$ python3 -q
>>> import numpy as np
>>> from numpy import linalg as LA
>>> np.set_printoptions(precision=2, suppress=True, linewidth=200, floatmode="fixed")
>>> K = np.load("arr.npy")
>>> K
array([[ 0.00,  0.00,  0.00],
       [ 0.00,  0.00, -1.00],
       [ 0.00, -1.00,  0.00]])
>>> left, sigma, Vt = LA.svd(K)
>>> sigma
array([1.00, 1.00, 0.00])
>>> other = left[:, :2] @ np.diag(sigma[:2]) @ Vt[:2]
>>> other
array([[ 0.00,  0.00,  0.00],
       [ 0.00,  0.00, -1.00],
       [ 0.00, -1.00,  0.00]])
>>> round(LA.norm(K - other, 2), 2), sigma[2]
(np.float64(0.0), np.float64(0.0))
>>> np.abs(K - other).max()
np.float64(0.0)
>>> round(float(LA.norm(K - other) / LA.norm(K)), 2)
0.0
>>> rng = np.random.default_rng(641522)
>>> z = rng.permutation(3)
>>> z
array([0, 1, 2])
>>> other = K[z][:, z]
>>> other
array([[ 0.00,  0.00,  0.00],
       [ 0.00,  0.00, -1.00],
       [ 0.00, -1.00,  0.00]])
>>> np.allclose(other, K)
True
>>> np.round(LA.det(other), 2), round(float(LA.det(K[z])), 2)
(np.float64(0.0), 0.0)
>>> np.trace(other)
np.float64(0.0)
>>> ev, evecs = LA.eigh(K)
>>> LA.svd(K, compute_uv=False)
array([1.00, 1.00, 0.00])
>>> np.unique(ev.round(6) + 0, return_counts=True)[1]
array([1, 1, 1])
>>> np.round(evecs.T @ evecs, 2) + 0
array([[1.00, 0.00, 0.00],
       [0.00, 1.00, 0.00],
       [0.00, 0.00, 1.00]])
>>> (ev > 1e-8).sum(), (ev < -1e-8).sum()
(np.int64(1), np.int64(1))
>>> np.round(evecs.T @ K @ evecs, 2) + 0
array([[-1.00,  0.00,  0.00],
       [ 0.00,  0.00,  0.00],
       [ 0.00,  0.00,  1.00]])
>>> E = np.array([[2.0, 3.0, -1.0], [-4.0, -8.0, 4.0], [-4.0, -9.0, 5.0]])
>>> # rank 2
>>> np.allclose(E @ E.T, E.T @ E)
False
>>> LA.matrix_power(E, 3)
array([[  8.00,  15.00,  -7.00],
       [-16.00, -32.00,  16.00],
       [-16.00, -33.00,  17.00]])
>>> E @ E
array([[-4.00, -9.00,  5.00],
       [ 8.00, 16.00, -8.00],
       [ 8.00, 15.00, -7.00]])
>>> round(LA.det(E), 2)
np.float64(0.0)
>>> np.allclose(E, E.T)
False
>>> round(float(np.abs(LA.eigvals(E)).max()), 2)
2.0
>>> np.round(LA.norm(E, 2) / LA.norm(E), 2)
np.float64(1.0)
>>> [round(float(x), 2) for x in LA.svd(E, compute_uv=False)[:3]]
[15.2, 0.94, 0.0]
>>> round(float(LA.eigvals(E).sum().real), 2)
-1.0
>>> np.einsum("ij,ji->", E, E)
np.float64(5.0)
>>> round(LA.det(E[::-1]), 2)
np.float64(0.0)
>>> np.kron(np.eye(2, dtype=int), E)
array([[ 2.00,  3.00, -1.00,  0.00,  0.00, -0.00],
       [-4.00, -8.00,  4.00, -0.00, -0.00,  0.00],
       [-4.00, -9.00,  5.00, -0.00, -0.00,  0.00],
       [ 0.00,  0.00, -0.00,  2.00,  3.00, -1.00],
       [-0.00, -0.00,  0.00, -4.00, -8.00,  4.00],
       [-0.00, -0.00,  0.00, -4.00, -9.00,  5.00]])
>>> np.round(np.poly(E), 2) + 0
array([ 1.00,  1.00, -2.00,  0.00])
>>> M = np.loadtxt("w.csv", delimiter=",")
>>> M
array([[ 0.97, -0.57,  0.69],
       [ 0.99, -0.54,  0.74],
       [-0.20, -0.36,  0.10],
       [-0.92,  0.50, -0.57],
       [ 0.90, -0.54,  0.57],
       [-0.70, -0.08, -0.20],
       [-0.08,  0.07, -0.05],
       [ 0.72, -0.36,  0.38],
       [ 0.99, -0.29,  0.72],
       [-0.54, -0.03, -0.15],
       [ 0.91, -0.79,  0.69],
       [-1.00,  0.12, -0.83],
       [-0.97,  0.69, -0.72],
       [-1.00, -0.40, -0.72],
       [-0.78,  0.65, -0.54],
       [ 0.91, -0.79,  0.69],
       [-1.00,  0.07, -0.74],
       [ 0.07, -0.20,  0.10],
       [-0.99,  0.64, -0.78],
       [-0.82,  0.53, -0.50],
       [-0.89,  0.39, -0.50],
       [-1.00, -0.60, -0.60],
       [-0.99, -0.34, -0.57],
       [-0.04, -0.48,  0.20],
       [ 0.08, -0.07,  0.05],
       [ 0.82, -0.43,  0.46],
       [-0.96,  0.60, -0.66]])
>>> # row 15 repeats row 10
>>> x0 = np.array([1, -1, -2])
>>> y = M @ x0
>>> beta, lr = np.zeros(3), 1 / LA.norm(M, 2) ** 2
>>> for i in range(12):
...     beta -= lr * M.T @ (M @ beta - y)
...     if i % 2 == 0: print(i, round(LA.norm(M @ beta - y), 2))
... 
0 1.65
2 1.43
4 1.27
6 1.16
8 1.09
10 1.03
>>> beta
array([-0.07, -0.61, -0.19])
>>> round(float(LA.cond(M)), 2)
11.99
>>> r0, v = M[22], M[3]
>>> np.round(r0 @ r0, 2)
np.float64(1.42)
>>> pr = (r0 @ v) / (r0 @ r0) * r0
>>> np.round((v - pr) @ r0, 2)
np.float64(-0.0)
>>> round(LA.norm(r0 + v) ** 2 + LA.norm(r0 - v) ** 2, 2)
np.float64(5.68)
>>> v - pr
array([-0.18,  0.76, -0.14])
>>> pr
array([-0.74, -0.26, -0.43])
>>> np.outer(r0, v)
array([[ 0.91, -0.49,  0.56],
       [ 0.31, -0.17,  0.19],
       [ 0.52, -0.28,  0.32]])
>>> LA.matrix_rank(np.outer(r0, v))
np.int64(1)
>>> Xs = M - M.mean(axis=0)
>>> left, sigma, Vt = LA.svd(Xs, full_matrices=False)
>>> LA.matrix_rank(Xs)
np.int64(3)
>>> np.searchsorted(np.cumsum(sigma ** 2) / (sigma ** 2).sum(), 0.9) + 1
np.int64(1)
>>> np.abs(Vt[-1])
array([0.54, 0.08, 0.84])
>>> np.round(Xs.mean(axis=0), 2) + 0
array([0.00, 0.00, 0.00])
>>> sigma ** 2 / (sigma ** 2).sum()
array([0.91, 0.08, 0.01])
>>> Xs = M - M.mean(axis=0)
>>> evecs = LA.svd(Xs)[2][:2]
>>> other = Xs - Xs @ evecs.T @ evecs
>>> other.std(axis=0)
array([0.05, 0.01, 0.07])
>>> (Xs @ evecs.T).std(axis=0)
array([1.02, 0.31])
>>> np.round(np.cov(Xs @ evecs.T, rowvar=False), 2) + 0
array([[1.08, 0.00],
       [0.00, 0.10]])
>>> np.diag(evecs.T @ evecs)
array([0.71, 0.99, 0.30])
>>> LA.norm(other, axis=1).round(6).argmax()
np.int64(5)
>>> round(LA.norm(other) / LA.norm(Xs), 2)
np.float64(0.08)
>>> x0 = np.array([5, 3, 0])
>>> y = M @ x0
>>> np.round(LA.solve(M.T @ M, M.T @ y), 2) + 0
array([5.00, 3.00, 0.00])
>>> y = y + 0.3 * rng.normal(size=27)
>>> y
array([ 3.29,  2.80, -2.07, -2.45,  3.02, -3.36, -0.16,  2.04,  3.99, -2.80,  1.86, -4.95, -2.37, -5.94, -2.11,  2.54, -4.69, -0.02, -2.87, -2.04, -3.31, -6.80, -6.02, -1.50,  0.16,  2.31, -3.02])
>>> beta, *_ = LA.lstsq(M, y)
>>> [round(float(LA.norm(LA.solve(M.T @ M + lam * np.eye(3), M.T @ y))), 2) for lam in (0, 1, 10, 100)]
[5.43, 4.4, 2.39, 0.65]
>>> data = np.load("a.npy")
>>> data
array([[ 3.38,  4.03,  6.38],
       [-8.29, -4.72, -5.29],
       [-2.58, -0.44,  0.42],
       [ 5.89,  5.92,  8.89],
       [-9.00, -5.25, -6.00],
       [ 4.48,  4.86,  7.48],
       [ 3.98,  4.48,  6.98],
       [ 4.29,  4.72,  7.29],
       [ 0.24,  1.68,  3.24],
       [ 2.95,  3.71,  5.95],
       [ 8.59,  7.94, 11.59],
       [ 4.57,  4.93,  7.57],
       [ 7.40,  7.05, 10.40],
       [-4.69, -2.02, -1.69],
       [ 2.28,  3.21,  5.28],
       [ 2.52,  3.39,  5.52],
       [ 2.05,  3.04,  5.05],
       [ 2.39,  3.29,  5.39],
       [-3.51, -1.14, -0.51],
       [ 4.77,  5.08,  7.77],
       [-8.69, -5.02, -5.69],
       [10.38,  9.29, 13.38],
       [ 5.58,  5.68,  8.58],
       [ 1.21,  2.41,  4.21],
       [-2.23, -0.18,  0.77],
       [ 4.37,  4.77,  7.37]])
>>> # rows and columns are dependent
>>> cent = data[[21, 14]].astype(float)
>>> for _ in range(6):
...     z = LA.norm(data[:, None] - cent, axis=-1).argmin(axis=1)
...     cent = np.array([data[z == j].mean(axis=0) for j in range(2)])
... 
>>> z
array([0, 1, 1, 0, 1, 0, 0, 0, 0, 0, 0, 0, 0, 1, 0, 0, 0, 0, 1, 0, 1, 0, 0, 0, 1, 0])
>>> np.bincount(z)
array([19,  7])
>>> cent
array([[ 4.28,  4.71,  7.28],
       [-5.57, -2.68, -2.57]])
>>> np.abs(cent[1] - cent[0]).argmax()
np.int64(0)
>>> r0, v = data[21], data[25]
>>> round(float(r0 @ v), 2)
188.26
>>> round(float(r0 @ r0), 2)
373.19
>>> pr = (r0 @ v) / (r0 @ r0) * r0
>>> round((v - pr) @ r0, 2)
np.float64(0.0)
>>> LA.matrix_rank(np.outer(r0, v))
np.int64(1)
>>> round(LA.norm(r0 + v) ** 2 + LA.norm(r0 - v) ** 2, 2)
np.float64(938.62)
>>> left, sigma, Vt = LA.svd(data)
>>> np.argmax(sigma[:-1] / (sigma[1:] + 1e-6)) + 1
np.int64(2)
>>> other = left[:, :2] @ np.diag(sigma[:2]) @ Vt[:2]
>>> LA.matrix_rank(other)
np.int64(2)
>>> other
array([[ 3.38,  4.03,  6.38],
       [-8.29, -4.72, -5.29],
       [-2.58, -0.44,  0.42],
       [ 5.89,  5.92,  8.89],
       [-9.00, -5.25, -6.00],
       [ 4.48,  4.86,  7.48],
       [ 3.98,  4.48,  6.98],
       [ 4.29,  4.72,  7.29],
       [ 0.24,  1.68,  3.24],
       [ 2.95,  3.71,  5.95],
       [ 8.59,  7.94, 11.59],
       [ 4.57,  4.93,  7.57],
       [ 7.40,  7.05, 10.40],
       [-4.69, -2.02, -1.69],
       [ 2.28,  3.21,  5.28],
       [ 2.52,  3.39,  5.52],
       [ 2.05,  3.04,  5.05],
       [ 2.39,  3.29,  5.39],
       [-3.51, -1.14, -0.51],
       [ 4.77,  5.08,  7.77],
       [-8.69, -5.02, -5.69],
       [10.38,  9.29, 13.38],
       [ 5.58,  5.68,  8.58],
       [ 1.21,  2.41,  4.21],
       [-2.23, -0.18,  0.77],
       [ 4.37,  4.77,  7.37]])
>>> W = np.array([[5, 0], [-3, -6], [-8, 6]])
>>> beta = np.array([3, 2])
>>> act = np.maximum(data @ W + beta, 0)
>>> LA.matrix_rank(act)
np.int64(2)
>>> (act > 0).astype(int)
array([[0, 1],
       [1, 0],
       [0, 1],
       [0, 1],
       [1, 0],
       [0, 1],
       [0, 1],
       [0, 1],
       [0, 1],
       [0, 1],
       [0, 1],
       [0, 1],
       [0, 1],
       [0, 1],
       [0, 1],
       [0, 1],
       [0, 1],
       [0, 1],
       [0, 1],
       [0, 1],
       [1, 0],
       [0, 1],
       [0, 1],
       [0, 1],
       [0, 1],
       [0, 1]])
>>> cent = np.array([[3, 8, 0], [7, 0, 2]])
>>> W @ cent
array([[ 15,  40,   0],
       [-51, -24, -12],
       [ 18, -64,  12]])
>>> (act @ cent).round(6).argmax(axis=1)
array([0, 1, 0, 0, 1, 0, 0, 0, 0, 0, 0, 0, 0, 0, 0, 0, 0, 0, 0, 0, 1, 0, 0, 0, 0, 0])
>>> K.sum(axis=0)
array([ 0.00, -1.00, -1.00])
>>> np.unravel_index(np.abs(K).argmax(), K.shape)
(np.int64(1), np.int64(2))
>>> np.diff(K, axis=0)
array([[ 0.00,  0.00, -1.00],
       [ 0.00, -1.00,  1.00]])
>>> K[3]
Traceback (most recent call last):
  File "<python-input-114>", line 1, in <module>
    K[3]
    ~^^^
IndexError: index 3 is out of bounds for axis 0 with size 3
>>> K.sum(axis=1)
array([ 0.00, -1.00, -1.00])
>>> K.shape
(3, 3)
>>> K - K[0]
array([[ 0.00,  0.00,  0.00],
       [ 0.00,  0.00, -1.00],
       [ 0.00, -1.00,  0.00]])
>>> np.abs(K).max()
np.float64(1.0)
>>> W0 = np.load("m.npy")
>>> W0
array([[ 9,  2, -5, -1],
       [ 2,  6, -3, -4],
       [-5, -3,  6,  4],
       [-1, -4,  4,  7]])
>>> # symmetric, so the eigenvalues are real
>>> Q = W0.astype(float).copy()
>>> for j in range(4):
...     Q[:, j] -= Q[:, :j] @ (Q[:, :j].T @ Q[:, j])
...     Q[:, j] /= LA.norm(Q[:, j])
... 
>>> np.round(Q.T @ W0, 2) + 0
array([[10.54,  4.65, -8.07, -4.18],
       [ 0.00,  6.59, -3.72, -7.07],
       [ 0.00,  0.00,  2.66,  3.39],
       [ 0.00,  0.00,  0.00,  1.75]])
>>> left, sigma, Vt = LA.svd(W0, full_matrices=False)
>>> np.abs(Vt[0])
array([0.54, 0.43, 0.55, 0.47])
>>> sigma / sigma[0]
array([1.00, 0.47, 0.16, 0.06])
>>> sigma
array([16.61,  7.74,  2.73,  0.92])
>>> np.abs(left[:, 0]).round(6).argmax()
np.int64(2)
>>> np.round(left.T @ W0 @ Vt.T, 2) + 0
array([[16.61,  0.00,  0.00,  0.00],
       [ 0.00,  7.74,  0.00,  0.00],
       [ 0.00,  0.00,  2.73,  0.00],
       [ 0.00,  0.00,  0.00,  0.92]])
>>> z = rng.permutation(4)
>>> z
array([1, 2, 0, 3])
>>> other = W0[z][:, z]
>>> np.trace(other)
np.int64(28)
>>> np.allclose(other, W0)
False
>>> np.sort(np.abs(LA.eigvals(other)))
array([ 0.92,  2.73,  7.74, 16.61])
>>> arr = np.loadtxt("x.csv", delimiter=",")
>>> arr
array([[3.00, 1.00, 0.00, 0.00],
       [0.00, 3.00, 1.00, 0.00],
       [0.00, 0.00, 3.00, 1.00],
       [0.00, 0.00, 0.00, 3.00]])
>>> # triangular
>>> ev, evecs = LA.eig(arr)
>>> np.sort(LA.eigvals(LA.inv(arr)))
array([0.33, 0.33, 0.33, 0.33])
>>> P = np.triu(np.array([[-1, 2, -1, -1], [0, -2, 1, 2], [-1, -1, 2, -1], [-1, 1, -2, 1]]), 1) + np.eye(4)
>>> other = P @ arr @ LA.inv(P)
>>> np.trace(other), np.trace(arr)
(np.float64(12.0), np.float64(12.0))
>>> np.poly(other)
array([   1.00,  -12.00,   54.00, -108.00,   81.00])
>>> arr @ arr
array([[9.00, 6.00, 1.00, 0.00],
       [0.00, 9.00, 6.00, 1.00],
       [0.00, 0.00, 9.00, 6.00],
       [0.00, 0.00, 0.00, 9.00]])
>>> np.allclose(arr, arr.T)
False
>>> LA.matrix_power(arr, 3)
array([[27.00, 27.00,  9.00,  1.00],
       [ 0.00, 27.00, 27.00,  9.00],
       [ 0.00,  0.00, 27.00, 27.00],
       [ 0.00,  0.00,  0.00, 27.00]])
>>> (arr - arr.T) / 2
array([[ 0.00,  0.50,  0.00,  0.00],
       [-0.50,  0.00,  0.50,  0.00],
       [ 0.00, -0.50,  0.00,  0.50],
       [ 0.00,  0.00, -0.50,  0.00]])
>>> np.trace(arr)
np.float64(12.0)
>>> Xs = (M - M.mean(axis=0)) / M.std(axis=0)
>>> Xs.std(axis=0)
array([1.00, 1.00, 1.00])
>>> beta = LA.lstsq(np.delete(Xs, 0, axis=1), Xs[:, 0])[0]
>>> round(1 - np.var(Xs[:, 0] - np.delete(Xs, 0, axis=1) @ beta), 2)
np.float64(0.96)
>>> np.abs(beta).argmax()
np.int64(1)
>>> W = np.array([[1, -1, -1, -2], [-1, -1, 1, 0], [-2, 1, 0, 2], [2, -2, -2, -1]])
>>> beta = np.array([2, -1, -1, 0])
>>> act = np.maximum(arr @ W + beta, 0)
>>> (act > 0).astype(int)
array([[1, 0, 0, 0],
       [0, 0, 1, 1],
       [0, 0, 0, 1],
       [1, 0, 0, 0]])
>>> LA.matrix_rank(act)
np.int64(3)
>>> cent = np.array([[-2, 2], [-1, -1], [3, -2], [-3, 3]])
>>> (act @ cent).round(6).argmax(axis=1)
array([1, 1, 1, 1])
>>> W @ cent
array([[ 2, -1],
       [ 6, -3],
       [-3,  1],
       [-5,  7]])
>>> X = np.load("run15.npy")
>>> X
array([[-12.43,   9.58,  19.26],
       [-12.33,   9.55,  19.10],
       [ -5.55,   6.21,   8.25],
       [ -3.92,   4.93,   5.88],
       [ -3.00,   4.08,   4.58],
       [ -0.49,   1.01,   0.98],
       [  0.05,  -0.17,  -0.18],
       [  0.08,  -0.43,  -0.47],
       [  0.00,  -0.63,  -0.81],
       [ -0.09,  -0.66,  -0.96],
       [ -0.69,  -0.35,  -1.42],
       [ -0.75,  -0.31,  -1.45],
       [ -0.79,  -0.27,  -1.47],
       [ -1.12,   0.03,  -1.63],
       [ -1.29,   0.21,  -1.71],
       [ -1.51,   0.44,  -1.80],
       [ -2.12,   1.15,  -2.05],
       [ -2.66,   1.83,  -2.26],
       [ -6.30,   7.35,  -3.89],
       [ -8.84,  11.82,  -5.28],
       [ -9.03,  12.18,  -5.40],
       [ -9.65,  13.34,  -5.78]])
>>> Xs = X - X.mean(axis=0)
>>> evecs = LA.svd(Xs)[2][:2]
>>> other = Xs - Xs @ evecs.T @ evecs
>>> np.diag(evecs.T @ evecs)
array([0.38, 0.64, 0.98])
>>> (Xs @ evecs.T).std(axis=0)
array([7.42, 5.25])
>>> np.round(LA.norm(other) / LA.norm(Xs), 2)
np.float64(0.07)
>>> other.std(axis=0)
array([0.52, 0.40, 0.09])
